% python3 -q
>>> import numpy as np
>>> from numpy import linalg as LA
>>> np.set_printoptions(suppress=True, linewidth=100)
>>> Y = np.array([[-5, -5, 1, -4], [4, 1, -4, -1], [-4, 0, -5, -3], [2, 5, 5, -1]])
>>> mat = np.triu(Y, 1)
>>> mat
array([[ 0, -5,  1, -4],
       [ 0,  0, -4, -1],
       [ 0,  0,  0, -3],
       [ 0,  0,  0,  0]])
>>> r0 = np.array([3, -5, -4])
>>> np.array([np.convolve(row, r0, "same") for row in mat])
array([[-15,  28,   3,  16],
       [  0, -12,  17,  21],
       [  0,   0,  -9,  15],
       [  0,   0,   0,   0]])
>>> np.cross(mat[3, :3], mat[0, :3])
array([0, 0, 0])
>>> np.polyval(r0, mat[3])
array([-4, -4, -4, -4])
>>> np.correlate(mat[3], mat[0], "full")
array([0, 0, 0, 0, 0, 0, 0])
>>> rank = LA.matrix_rank(mat)
>>> rank
np.int64(3)
>>> N = LA.svd(mat)[2][rank:].T
>>> np.allclose(mat @ N, 0)
True
>>> [int(LA.matrix_rank(mat[:, :j + 1])) for j in range(4)]
[0, 1, 2, 3]
>>> mat @ N
array([[0.],
       [0.],
       [0.],
       [0.]])
>>> N.shape
(4, 1)
>>> W2 = np.array([[3, 0, 3]])
>>> rng = np.random.default_rng(778)
>>> feats = rng.normal(size=(11, 1)) @ W2 + np.array([1, -1, 1])
>>> feats.round(2)
array([[ 1.37, -1.  ,  1.37],
       [ 0.82, -1.  ,  0.82],
       [ 5.1 , -1.  ,  5.1 ],
       [ 0.71, -1.  ,  0.71],
       [ 0.91, -1.  ,  0.91],
       [ 0.05, -1.  ,  0.05],
       [ 2.19, -1.  ,  2.19],
       [ 3.91, -1.  ,  3.91],
       [-0.05, -1.  , -0.05],
       [-1.78, -1.  , -1.78],
       [ 3.99, -1.  ,  3.99]])
>>> rank = LA.matrix_rank(feats)
>>> rank
np.int64(2)
>>> N = LA.svd(feats)[2][rank:].T
>>> N.shape
(3, 1)
>>> LA.matrix_rank(feats.T @ feats), LA.matrix_rank(feats @ feats.T)
(np.int64(2), np.int64(2))
>>> np.round(N[:, 0] / N[np.abs(N[:, 0]).round(6).argmax(), 0], 2) + 0
array([ 1.,  0., -1.])
>>> np.allclose(feats @ N, 0)
True
>>> [int(LA.matrix_rank(feats[:, :j + 1])) for j in range(3)]
[1, 2, 2]
>>> [int(LA.matrix_rank(np.delete(feats, i, axis=0))) for i in range(11)]
[2, 2, 2, 2, 2, 2, 2, 2, 2, 2, 2]
>>> np.round(N @ N.T, 2) + 0
array([[ 0.5,  0. , -0.5],
       [ 0. ,  0. ,  0. ],
       [-0.5,  0. ,  0.5]])
>>> Uu, s, Vt = LA.svd(feats)
>>> s.round(2) + 0
array([11.94,  2.55,  0.  ])
>>> Y = Uu[:, :2] @ np.diag(s[:2]) @ Vt[:2]
>>> Y.round(2)
array([[ 1.37, -1.  ,  1.37],
       [ 0.82, -1.  ,  0.82],
       [ 5.1 , -1.  ,  5.1 ],
       [ 0.71, -1.  ,  0.71],
       [ 0.91, -1.  ,  0.91],
       [ 0.05, -1.  ,  0.05],
       [ 2.19, -1.  ,  2.19],
       [ 3.91, -1.  ,  3.91],
       [-0.05, -1.  , -0.05],
       [-1.78, -1.  , -1.78],
       [ 3.99, -1.  ,  3.99]])
>>> round(LA.norm(feats - Y, 2), 2), round(float(s[2]), 2)
(np.float64(0.0), 0.0)
>>> Uu, s, Vt = LA.svd(feats)
>>> V = Vt[:(s > 1e-8).sum()]
>>> vec = feats[9] + -3 * feats[0] + rng.integers(2) * np.eye(3)[0]
>>> vec.round(2)
array([-4.89,  2.  , -5.89])
>>> np.allclose(V.T @ V @ vec, vec)
False
>>> T = np.stack([feats, 4 * feats, feats[::-1]])
>>> np.round(LA.norm(T, axis=(1, 2)), 2)
array([12.21, 48.83, 12.21])
>>> T.shape
(3, 11, 3)
>>> np.round(T.sum(axis=0), 2)
array([[10.85, -6.  , 10.85],
       [ 2.35, -6.  ,  2.35],
       [25.43, -6.  , 25.43],
       [ 7.44, -6.  ,  7.44],
       [ 6.73, -6.  ,  6.73],
       [ 0.28, -6.  ,  0.28],
       [11.84, -6.  , 11.84],
       [20.26, -6.  , 20.26],
       [ 4.82, -6.  ,  4.82],
       [-8.06, -6.  , -8.06],
       [21.31, -6.  , 21.31]])
>>> (T @ feats.T).shape
(3, 11, 11)
>>> np.round(np.einsum("bij,cij->bc", T, T), 2)
array([[ 149.01,  596.05,   44.91],
       [ 596.05, 2384.2 ,  179.63],
       [  44.91,  179.63,  149.01]])
>>> Y = np.array([[5, 5], [5, 4]])
>>> W2 = np.array([[3, 5], [4, 1]])
>>> F = np.kron(Y, W2)
>>> F
array([[15, 25, 15, 25],
       [20,  5, 20,  5],
       [15, 25, 12, 20],
       [20,  5, 16,  4]])
>>> vec = np.array([3, 3, 5])
>>> np.round(np.einsum("ij,j->i", feats, vec), 2)
array([  7.98,   3.6 ,  37.78,   2.65,   4.27,  -2.63,  14.49,  28.29,  -3.44, -17.22,  28.89])
>>> np.sign((feats @ vec).round(6))
array([ 1.,  1.,  1.,  1.,  1., -1.,  1.,  1., -1., -1.,  1.])
>>> np.round(feats @ np.eye(3)[0], 2)
array([ 1.37,  0.82,  5.1 ,  0.71,  0.91,  0.05,  2.19,  3.91, -0.05, -1.78,  3.99])
>>> evals, V = LA.eig(F)
>>> np.round(np.sort(LA.eigvals(LA.inv(F))), 2)
array([-0.29, -0.04,  0.02,  0.74])
>>> X = np.loadtxt("m.csv", delimiter=",")
>>> X.round(2)
array([[-0.7 ,  0.4 ,  0.59],
       [-0.7 , -0.24, -0.67],
       [-0.13, -0.89,  0.45]])
>>> Y = X + rng.integers(-2, 3, (3, 1)) @ rng.integers(-2, 3, (1, 3))
>>> Y.round(2)
array([[ 3.3 ,  4.4 ,  4.59],
       [-0.7 , -0.24, -0.67],
       [ 1.87,  1.11,  2.45]])
>>> Y - X
array([[4., 4., 4.],
       [0., 0., 0.],
       [2., 2., 2.]])
>>> LA.matrix_rank(Y - X, tol=1e-8)
np.int64(1)
>>> O, V = LA.qr(Y[:, :1])[0], LA.qr(Y[:, 1:])[0]
>>> s = LA.svd(O.T @ V, compute_uv=False)
>>> s.round(2)
array([1.])
>>> vec = np.array([-2, -5, -5])
>>> np.round(np.abs(LA.eigvals(X)), 2)
array([1., 1., 1.])
>>> 3 - LA.matrix_rank(X - np.eye(3), tol=1e-8)
np.int64(1)
>>> np.round(X.T @ (X @ vec), 2)
array([-2., -5., -5.])
>>> np.round(LA.inv(X), 2)
array([[-0.7 , -0.7 , -0.13],
       [ 0.4 , -0.24, -0.89],
       [ 0.59, -0.67,  0.45]])
>>> round(float(LA.norm(vec)), 2), round(LA.norm(X @ vec), 2)
(7.35, np.float64(7.35))
>>> [p for p in range(1, 25) if np.allclose(LA.matrix_power(X, p), np.eye(3))]
[]
>>> O, V = LA.qr(X[:, :2])[0], LA.qr(X[:, 2:])[0]
>>> s = LA.svd(O.T @ V, compute_uv=False)
>>> round(LA.norm(O @ O.T - V @ V.T, 2), 2)
np.float64(1.0)
>>> (s > 0.9).sum()
np.int64(0)
>>> np.degrees(np.arccos(s.clip(0, 1)))
array([90.])
>>> s.round(2) + 0
array([0.])
>>> W = np.array([[1, 1, -1, -2, 0, 3], [-3, 3, -1, 3, 3, 3], [-1, -3, 0, -2, -2, 1]])
>>> coef = np.array([1, 3, 1, 2, 2, 2])
>>> act = np.maximum(X @ W + coef, 0)
>>> (act > 0).astype(int)
array([[0, 1, 1, 1, 1, 1],
       [1, 1, 1, 1, 1, 0],
       [1, 0, 1, 0, 0, 0]])
>>> W2 = np.array([[-1, 0], [-2, 2], [-1, -1], [-1, -2], [1, -1], [1, 1]])
>>> (act @ W2).round(6).argmax(axis=1)
array([0, 1, 1])
>>> W @ W2
array([[ 3, 10],
       [ 1,  1],
       [ 8,  1]])
>>> J = np.loadtxt("data.csv", delimiter=",")
>>> J
array([[ -5.65,   2.08, -21.97],
       [ -4.62,   1.92, -12.52],
       [ -4.34,   1.8 , -10.52],
       [ -4.28,   1.78, -10.16],
       [ -2.28,   0.53,  -2.07],
       [ -2.07,   0.41,  -1.68],
       [ -1.79,   0.26,  -1.23],
       [ -1.62,   0.18,  -1.01],
       [ -0.9 ,  -0.06,  -0.38],
       [ -0.74,  -0.08,  -0.29],
       [ -0.55,  -0.09,  -0.2 ],
       [ -0.12,  -0.03,  -0.04],
       [  0.01,   0.  ,   0.  ],
       [  0.49,   0.25,   0.18],
       [  0.86,   0.55,   0.36],
       [  0.94,   0.64,   0.4 ],
       [  1.37,   1.17,   0.74],
       [  1.61,   1.56,   1.  ],
       [  1.65,   1.63,   1.05],
       [  1.89,   2.06,   1.38],
       [  2.55,   3.62,   2.68],
       [  2.73,   4.14,   3.16],
       [  3.17,   5.6 ,   4.61],
       [  4.66,  12.54,  12.79],
       [  4.77,  13.17,  13.62],
       [  5.55,  18.42,  20.81],
       [  5.65,  19.24,  21.98]])
>>> lab = J[:, 2] > np.median(J[:, 2])
>>> r0 = J[lab].mean(axis=0) - J[~lab].mean(axis=0)
>>> ((J - J.mean(axis=0)) @ r0 > 0).astype(int)
array([0, 0, 0, 0, 0, 0, 0, 0, 0, 0, 0, 0, 0, 0, 0, 0, 0, 0, 0, 1, 1, 1, 1, 1, 1, 1, 1])
>>> round((((J - J.mean(axis=0)) @ r0 > 0) == lab).mean(), 2)
np.float64(0.81)
>>> r0.round(2)
array([ 4.91,  5.85, 10.93])
>>> K = np.array([[2, 6, 2, 6], [0, 9, 0, 9], [2, 6, 2, 6], [0, 9, 0, 9]])
>>> r0 = np.array([3, 2, 3])
>>> np.polyval(r0, K[1])
array([  3, 264,   3, 264])
>>> np.correlate(K[1], K[0], "full")
array([  0,  54,  18, 108,  36,  54,  18])
>>> np.array([np.convolve(row, r0, "same") for row in K])
array([[22, 24, 40, 18],
       [27, 18, 54, 18],
       [22, 24, 40, 18],
       [27, 18, 54, 18]])
>>> np.cross(K[1, :3], K[0, :3])
array([ 18,   0, -18])
